% python3 -q
>>> import numpy as np
>>> from numpy import linalg as LA
>>> np.set_printoptions(precision=1, suppress=True, linewidth=100, legacy="1.25")
>>> W0 = np.load("mat.npy")
>>> W0
array([[-0.9, 14. ,  0.3],
       [ 1.5, -7. ,  0.1],
       [-0.4, -2. , -0.8],
       [ 0.2, 11. ,  0.3],
       [ 0.6, -3. , -0.9],
       [-0.9,  2. ,  0.1],
       [ 0.4,  0. , -0.5],
       [ 1.3, 15. ,  0.8]])
>>> # column 1 is much longer than the rest
>>> x = np.array([1, 2, 1])
>>> rhs = W0 @ x
>>> rhs
array([ 27.4, -12.4,  -5.2,  22.5,  -6.3,   3.2,  -0.1,  32.1])
>>> LA.solve(W0.T @ W0, W0.T @ rhs)
array([1., 2., 1.])
>>> rng = np.random.default_rng(79)
>>> rhs = rhs + 0.3 * rng.normal(size=8)
>>> rhs
array([ 27.6, -12.6,  -5.1,  22.3,  -5.9,   3.2,  -0.6,  32.3])
>>> b, *_ = LA.lstsq(W0, rhs)
>>> b
array([1. , 2. , 0.9])
>>> round(float(LA.norm(rhs - W0 @ b)), 1)
0.7
>>> [round(float(LA.norm(LA.solve(W0.T @ W0 + lam * np.eye(3), W0.T @ rhs))), 2) for lam in (0, 1, 10, 100)]
[2.4, 2.27, 2.05, 1.75]
>>> w1 = np.array([[1, 2, 0, 2, 0, 2], [1, 1, 2, 2, 1, 0], [0, 1, 0, 2, 0, 2]])
>>> b = np.array([5, 3, 6, 5, -1, 1])
>>> hid = np.maximum(W0 @ w1 + b, 0)
>>> LA.matrix_rank(hid)
6
>>> (hid > 0).mean(axis=0)
array([0.9, 0.8, 0.8, 0.6, 0.5, 0.6])
>>> C = np.array([[7, 3], [9, 1], [8, 0], [2, 6], [2, 9], [0, 9]])
>>> (hid @ C).round(6).argmax(axis=1)
array([0, 1, 0, 0, 0, 0, 0, 0])
>>> round(LA.norm(W0) ** 2 / LA.norm(W0, 2) ** 2, 1)
1.0
>>> LA.norm(W0, axis=1)
array([14. ,  7.2,  2.2, 11. ,  3.2,  2.2,  0.6, 15.1])
>>> LA.norm(W0, axis=0)
array([ 2.5, 24.7,  1.6])
>>> round(LA.norm(W0, 2), 1)
24.7
>>> data = np.load("test7.npy")
>>> data.round(1) + 0
array([[  9.4,  14. ,   2.5, -24.2, -14.9, -20.4,   8.1],
       [  4.8,   4.1,   2.2,  -8. ,  -5.2,  -7.6,   4.6],
       [  0.7,   0.2,   0.4,  -0.3,  -0.4,  -0.8,   0.9],
       [ -0.1,  -0.1,  -0.1,   0. ,   0.1,   0.2,  -0.2],
       [ -0.5,  -1.9,   0.5,  -0.4,   0.8,   2.8,  -1.5],
       [  0.4,  -7.4,   3.2,   0.7,   3. ,   8.3,  -2.1],
       [  0.4,  -7.4,   3.2,   0.7,   3. ,   8.4,  -2.1],
       [  0.5,  -8. ,   3.5,   0.9,   3.3,   9. ,  -2.2],
       [  1. , -10.8,   4.9,   2. ,   4.5,  11.6,  -2.2],
       [  2.6, -20.7,   9.6,   6.8,   9.3,  21.1,  -2.2],
       [  2.9, -22.4,  10.5,   7.7,  10.2,  22.8,  -2.2]])
>>> # looks like rank 3
>>> np.unique(data.round(6), axis=0).shape
(11, 7)
>>> np.round(np.trace(LA.pinv(data) @ data), 1)
3.0
>>> np.abs(np.diag(LA.qr(data)[1])) > 1e-9
array([ True,  True,  True, False, False, False, False])
>>> np.allclose(data[:-1].T @ LA.lstsq(data[:-1].T, data[-1])[0], data[-1])
True
>>> proj = W0 @ LA.solve(W0.T @ W0, W0.T)
>>> LA.matrix_rank(np.eye(8) - proj)
5
>>> np.allclose(proj @ proj, proj)
True
>>> np.diag(proj)
array([0.4, 0.4, 0.3, 0.2, 0.5, 0.1, 0.2, 0.7])
>>> proj.round(1) + 0
array([[ 0.4, -0.4,  0.1,  0.2, -0.1,  0.1,  0. ,  0.2],
       [-0.4,  0.4, -0.2, -0.1,  0.1, -0.2,  0. ,  0.2],
       [ 0.1, -0.2,  0.3,  0. ,  0.3,  0. ,  0.2, -0.2],
       [ 0.2, -0.1,  0. ,  0.2,  0.1,  0. ,  0.1,  0.3],
       [-0.1,  0.1,  0.3,  0.1,  0.5, -0.2,  0.3,  0. ],
       [ 0.1, -0.2,  0. ,  0. , -0.2,  0.1, -0.1, -0.1],
       [ 0. ,  0. ,  0.2,  0.1,  0.3, -0.1,  0.2,  0.1],
       [ 0.2,  0.2, -0.2,  0.3,  0. , -0.1,  0.1,  0.7]])
>>> U, sv, Vt = LA.svd(data)
>>> np.argmax(sv[:-1] / (sv[1:] + 1e-6)) + 1
3
>>> sv.round(1) + 0
array([66.2, 24.5,  5.1,  0. ,  0. ,  0. ,  0. ])
>>> other = U[:, :3] @ np.diag(sv[:3]) @ Vt[:3]
>>> round(LA.norm(data - other, 2), 1), round(float(sv[3]), 1)
(0.0, 0.0)
>>> round(float(np.abs(data - other).max()), 1)
0.0
>>> G = data.T @ data
>>> LA.matrix_rank(G)
3
>>> np.allclose(G, G.T)
True
>>> round(float(np.trace(G)), 1), round(float((data ** 2).sum()), 1)
(5006.9, 5006.9)
>>> np.round(LA.eigvalsh(G)[::-1], 1) + 0
array([4381.3,  599.2,   26.4,    0. ,    0. ,    0. ,    0. ])
>>> r0, g = data[5], data[6]
>>> round(float(r0 @ g), 1)
149.9
>>> pr = (r0 @ g) / (r0 @ r0) * r0
>>> round(float((g - pr) @ r0), 1)
-0.0
>>> np.round(g - pr, 1) + 0
array([0., 0., 0., 0., 0., 0., 0.])
>>> LA.matrix_rank(np.outer(r0, g))
1
>>> m1 = np.loadtxt("case15.csv", delimiter=",")
>>> m1
array([[ 0., -1.,  0.,  0.,  0.,  0.],
       [ 0.,  3.,  0.,  0.,  0.,  0.],
       [ 2.,  2.,  0.,  0.,  0.,  0.],
       [ 0.,  0.,  0., -1.,  0.,  0.],
       [ 0.,  0.,  0.,  3.,  0.,  0.],
       [ 0.,  0.,  2.,  2.,  0.,  0.],
       [ 0.,  0.,  0.,  0.,  0., -1.],
       [ 0.,  0.,  0.,  0.,  0.,  3.],
       [ 0.,  0.,  0.,  0.,  2.,  2.]])
>>> np.abs(m1).max()
3.0
>>> np.count_nonzero(m1)
12
>>> LA.matrix_rank(m1)
6
>>> LA.svd(m1, compute_uv=False)
array([3.9, 3.9, 3.9, 1.6, 1.6, 1.6])
>>> round(LA.norm(m1), 1)
7.3
>>> m1.sum(axis=1)
array([-1.,  3.,  4., -1.,  3.,  4., -1.,  3.,  4.])
>>> np.diff(m1, axis=0)
array([[ 0.,  4.,  0.,  0.,  0.,  0.],
       [ 2., -1.,  0.,  0.,  0.,  0.],
       [-2., -2.,  0., -1.,  0.,  0.],
       [ 0.,  0.,  0.,  4.,  0.,  0.],
       [ 0.,  0.,  2., -1.,  0.,  0.],
       [ 0.,  0., -2., -2.,  0., -1.],
       [ 0.,  0.,  0.,  0.,  0.,  4.],
       [ 0.,  0.,  0.,  0.,  2., -1.]])
>>> z = rng.permutation(6)
>>> other = m1[:, z] * rng.choice([-1, 1], 6)
>>> other
array([[ 0.,  0.,  1., -0.,  0., -0.],
       [ 0.,  0., -3., -0.,  0., -0.],
       [ 0.,  0., -2., -0.,  0., -2.],
       [-1.,  0., -0., -0.,  0., -0.],
       [ 3.,  0., -0., -0.,  0., -0.],
       [ 2.,  0., -0., -0.,  2., -0.],
       [ 0.,  0., -0.,  1.,  0., -0.],
       [ 0.,  0., -0., -3.,  0., -0.],
       [ 0.,  2., -0., -2.,  0., -0.]])
>>> U, _, Vt = LA.svd(m1.T @ other)
>>> z
array([3, 4, 1, 5, 2, 0])
>>> np.round(U @ Vt, 1) + 0
array([[ 0.,  0.,  0.,  0.,  0., -1.],
       [ 0.,  0., -1.,  0.,  0.,  0.],
       [ 0.,  0.,  0.,  0.,  1.,  0.],
       [ 1.,  0.,  0.,  0.,  0.,  0.],
       [ 0.,  1.,  0.,  0.,  0.,  0.],
       [ 0.,  0.,  0., -1.,  0.,  0.]])
>>> feats = np.loadtxt("layer8.csv", delimiter=",")
>>> feats
array([[ 4.,  4.,  4.,  4.],
       [ 4.,  8.,  8.,  8.],
       [ 4.,  8., 12., 12.],
       [ 4.,  8., 12., 16.]])
>>> low = LA.cholesky(feats)
>>> np.diag(low) ** 2
array([4., 4., 4., 4.])
>>> np.prod(np.diag(low)) ** 2, round(LA.det(feats), 1)
(256.0, 256.0)
>>> low
array([[2., 0., 0., 0.],
       [2., 2., 0., 0.],
       [2., 2., 2., 0.],
       [2., 2., 2., 2.]])
>>> LA.norm(m1, axis=1)
array([1. , 3. , 2.8, 1. , 3. , 2.8, 1. , 3. , 2.8])
>>> LA.norm(m1, axis=0)
array([2. , 3.7, 2. , 3.7, 2. , 3.7])
>>> LA.norm(m1, axis=1).argmax()
1
>>> np.round(LA.norm(m1[7], 1), 1), round(LA.norm(m1[7], np.inf), 1)
(3.0, 3.0)
>>> K = np.load("x.npy")
>>> K
array([[-2.,  1.,  1.,  1.,  1.,  1.,  1.],
       [ 1., -2.,  1.,  1.,  1.,  1.,  1.],
       [ 1.,  1., -2.,  1.,  1.,  1.,  1.],
       [ 1.,  1.,  1., -2.,  1.,  1.,  1.],
       [ 1.,  1.,  1.,  1., -2.,  1.,  1.],
       [ 1.,  1.,  1.,  1.,  1., -2.,  1.],
       [ 1.,  1.,  1.,  1.,  1.,  1., -2.]])
>>> # equal to its transpose
>>> z = rng.permutation(7)
>>> z
array([4, 2, 6, 5, 3, 1, 0])
>>> other = K[z][:, z]
>>> np.sort(np.abs(LA.eigvals(other)))
array([3., 3., 3., 3., 3., 3., 4.])
>>> np.diag(other)
array([-2., -2., -2., -2., -2., -2., -2.])
>>> other
array([[-2.,  1.,  1.,  1.,  1.,  1.,  1.],
       [ 1., -2.,  1.,  1.,  1.,  1.,  1.],
       [ 1.,  1., -2.,  1.,  1.,  1.,  1.],
       [ 1.,  1.,  1., -2.,  1.,  1.,  1.],
       [ 1.,  1.,  1.,  1., -2.,  1.,  1.],
       [ 1.,  1.,  1.,  1.,  1., -2.,  1.],
       [ 1.,  1.,  1.,  1.,  1.,  1., -2.]])
>>> np.trace(other)
-14.0
>>> round(float(LA.det(other)), 1), np.round(LA.det(K[z]), 1)
(2916.0, 2916.0)
>>> np.allclose(other, K)
True
>>> evals, evecs = LA.eigh(K)
>>> x = np.array([2, 0, 1, 0, 0, 0, 2])
>>> np.abs(K).sum(axis=1).max(), round(np.abs(evals).max(), 1)
(8.0, 4.0)
>>> round(float(x @ K @ x / (x @ x)), 1), np.round(evals[0], 1), round(evals[-1], 1)
(-0.2, -3.0, 4.0)
>>> K @ (-1.0) ** np.arange(7)
array([-2.,  4., -2.,  4., -2.,  4., -2.])
>>> np.zeros(7, 7)
Traceback (most recent call last):
  File "<python-input-99>", line 1, in <module>
    np.zeros(7, 7)
    ~~~~~~~~^^^^^^
TypeError: Cannot interpret '7' as a data type
>>> np.diff(K, axis=0)
array([[ 3., -3.,  0.,  0.,  0.,  0.,  0.],
       [ 0.,  3., -3.,  0.,  0.,  0.,  0.],
       [ 0.,  0.,  3., -3.,  0.,  0.,  0.],
       [ 0.,  0.,  0.,  3., -3.,  0.,  0.],
       [ 0.,  0.,  0.,  0.,  3., -3.,  0.],
       [ 0.,  0.,  0.,  0.,  0.,  3., -3.]])
>>> np.abs(K).max()
2.0
>>> LA.svd(K, compute_uv=False)
array([4., 3., 3., 3., 3., 3., 3.])
>>> np.unravel_index(np.abs(K).argmax(), K.shape)
(0, 0)
>>> round(LA.norm(K), 1)
8.4
>>> LA.rank(K)
Traceback (most recent call last):
  File "<python-input-105>", line 1, in <module>
    LA.rank(K)
    ^^^^^^^
AttributeError: module 'numpy.linalg' has no attribute 'rank'
>>> K.shape
(7, 7)
>>> other = np.array([[0, 0, 1, 3, 1, 1],
...     [5, 1, 4, 4, 3, 3],
...     [4, 2, 5, 5, 1, 4],
...     [5, 3, 5, 0, 0, 4],
...     [1, 0, 0, 3, 0, 2],
...     [2, 4, 4, 0, 1, 0]])
>>> E = np.triu(other)
>>> E
array([[0, 0, 1, 3, 1, 1],
       [0, 1, 4, 4, 3, 3],
       [0, 0, 5, 5, 1, 4],
       [0, 0, 0, 0, 0, 4],
       [0, 0, 0, 0, 0, 2],
       [0, 0, 0, 0, 0, 0]])
>>> U, sv, Vt = LA.svd(data)
>>> evecs = Vt[:(sv > 1e-8).sum()]
>>> x = data[10] + -1 * data[7] + rng.integers(2) * np.eye(7)[3]
>>> x.round(1) + 0
array([  2.4, -14.4,   7. ,   7.8,   6.9,  13.8,   0. ])
>>> np.round(evecs.T @ evecs, 1) + 0
array([[ 0.3, -0.1,  0.3, -0.1, -0.1, -0.1,  0.3],
       [-0.1,  0.4, -0.3,  0. , -0.1, -0.4,  0. ],
       [ 0.3, -0.3,  0.3, -0.1,  0. ,  0.1,  0.2],
       [-0.1,  0. , -0.1,  0.8,  0.3,  0. ,  0.2],
       [-0.1, -0.1,  0. ,  0.3,  0.1,  0.2,  0. ],
       [-0.1, -0.4,  0.1,  0. ,  0.2,  0.5, -0.3],
       [ 0.3,  0. ,  0.2,  0.2,  0. , -0.3,  0.5]])
>>> np.round(LA.norm(x - evecs.T @ evecs @ x), 1)
0.4
>>> np.diag(evecs.T @ evecs)
array([0.3, 0.4, 0.3, 0.8, 0.1, 0.5, 0.5])
>>> np.allclose(evecs.T @ evecs @ x, x)
False
>>> np.allclose(E[:-1].T @ LA.lstsq(E[:-1].T, E[-1])[0], E[-1])
True
>>> np.round(np.trace(LA.pinv(E) @ E), 1)
4.0
>>> np.abs(np.diag(LA.qr(E)[1])) > 1e-9
array([False,  True,  True, False, False, False])
>>> np.round(E @ LA.pinv(E) @ E, 1) + 0
array([[0., 0., 1., 3., 1., 1.],
       [0., 1., 4., 4., 3., 3.],
       [0., 0., 5., 5., 1., 4.],
       [0., 0., 0., 0., 0., 4.],
       [0., 0., 0., 0., 0., 2.],
       [0., 0., 0., 0., 0., 0.]])
>>> LA.cond(E) > 100
True
>>> [round(float(x), 1) for x in LA.svd(E, compute_uv=False)[:3]]
[11.4, 4.0, 1.8]
>>> np.argsort(-LA.norm(E, axis=0).round(6), kind="stable")[:3]
array([3, 5, 2])
>>> round(float(LA.norm(E, 2) / LA.norm(E)), 1)
0.9
>>> F = np.array([[0.6, -1.8, 0.2, -0.3, -0.3],
...     [-0.7, 1.5, 0.5, 0.1, -0.6],
...     [-1.4, -0.2, 1.6, -0.1, 1.0],
...     [-0.3, 0.4, -0.2, -0.9, 1.2],
...     [-0.5, -1.3, 0.7, -0.1, -0.6],
...     [-0.1, 0.5, -0.1, -1.9, -0.5],
...     [-0.8, 0.3, -0.9, 0.0, -0.6],
...     [-1.6, -0.6, 1.7, -0.3, 0.4]])
>>> F
array([[ 0.6, -1.8,  0.2, -0.3, -0.3],
       [-0.7,  1.5,  0.5,  0.1, -0.6],
       [-1.4, -0.2,  1.6, -0.1,  1. ],
       [-0.3,  0.4, -0.2, -0.9,  1.2],
       [-0.5, -1.3,  0.7, -0.1, -0.6],
       [-0.1,  0.5, -0.1, -1.9, -0.5],
       [-0.8,  0.3, -0.9,  0. , -0.6],
       [-1.6, -0.6,  1.7, -0.3,  0.4]])
>>> other = np.array([[0, 1], [7, 1], [2, -3], [-2, 4], [2, -7]])
>>> np.einsum("ik,kj->ji", F, other)
array([[-12.2,  10.1,   4. ,   6.6,  -8.7,   6.1,  -0.9,   0.6],
       [ -0.9,   3.9, -13.8, -11.3,  -0.1,  -3.4,   6.4, -11.3]])
>>> LA.matrix_rank(F @ other)
2
>>> np.round(np.einsum("ij->j", F), 1) + 0
array([-4.8, -1.2,  3.5, -3.5,  0. ])
>>> LA.matrix_rank(np.vstack([F, other.T]))
5
>>> r0, g = F[5], F[2]
>>> round(r0 @ g, 1)
-0.4
>>> round(r0 @ r0, 1)
4.1
>>> pr = (r0 @ g) / (r0 @ r0) * r0
>>> np.round(np.outer(r0, g), 1) + 0
array([[ 0.1,  0. , -0.2,  0. , -0.1],
       [-0.7, -0.1,  0.8,  0. ,  0.5],
       [ 0.1,  0. , -0.2,  0. , -0.1],
       [ 2.7,  0.4, -3. ,  0.2, -1.9],
       [ 0.7,  0.1, -0.8,  0. , -0.5]])
>>> g - pr
array([-1.4, -0.1,  1.6, -0.3,  0.9])
>>> round(float(LA.norm(r0 + g) ** 2 + LA.norm(r0 - g) ** 2), 1)
19.4
>>> LA.matrix_rank(np.outer(r0, g))
1
>>> theta = np.radians(120)
>>> Rm = np.eye(5)
>>> Rm[2, 2] = Rm[4, 4] = np.cos(theta)
>>> Rm[2, 4], Rm[4, 2] = -np.sin(theta), np.sin(theta)
>>> Rm
array([[ 1. ,  0. ,  0. ,  0. ,  0. ],
       [ 0. ,  1. ,  0. ,  0. ,  0. ],
       [ 0. ,  0. , -0.5,  0. , -0.9],
       [ 0. ,  0. ,  0. ,  1. ,  0. ],
       [ 0. ,  0. ,  0.9,  0. , -0.5]])
>>> other = F @ Rm.T
>>> np.allclose(F @ F.T, other @ other.T)
True
>>> np.allclose(LA.norm(F, axis=1), LA.norm(other, axis=1))
True
>>> np.abs(other - F).max(axis=0)
array([0. , 0. , 3.3, 0. , 2. ])
>>> proj = F @ LA.solve(F.T @ F, F.T)
>>> LA.matrix_rank(np.eye(8) - proj)
3
>>> np.allclose(proj @ proj, proj)
True
>>> np.trace(proj)
5.0
>>> x = np.array([0, 3, 0, -3, -3])
>>> rhs = F @ x
>>> np.round(LA.solve(F.T @ F, F.T @ rhs), 1) + 0
array([ 0.,  3.,  0., -3., -3.])
>>> try:
...     LA.solve(F, rhs)
... except LA.LinAlgError as e:
...     print(repr(e))
... 
LinAlgError('Last 2 dimensions of the array must be square')
>>> rhs = rhs + 0.1 * rng.normal(size=8)
>>> rhs
array([-3.5,  5.9, -3.1,  0.1, -2. ,  8.7,  2.9, -2.1])
>>> b, *_ = LA.lstsq(F, rhs)
>>> np.round(F.T @ (rhs - F @ b), 1) + 0
array([0., 0., 0., 0., 0.])
>>> [round(float(LA.norm(LA.solve(F.T @ F + lam * np.eye(5), F.T @ rhs))), 2) for lam in (0, 1, 10, 100)]
[5.16, 4.23, 1.84, 0.3]
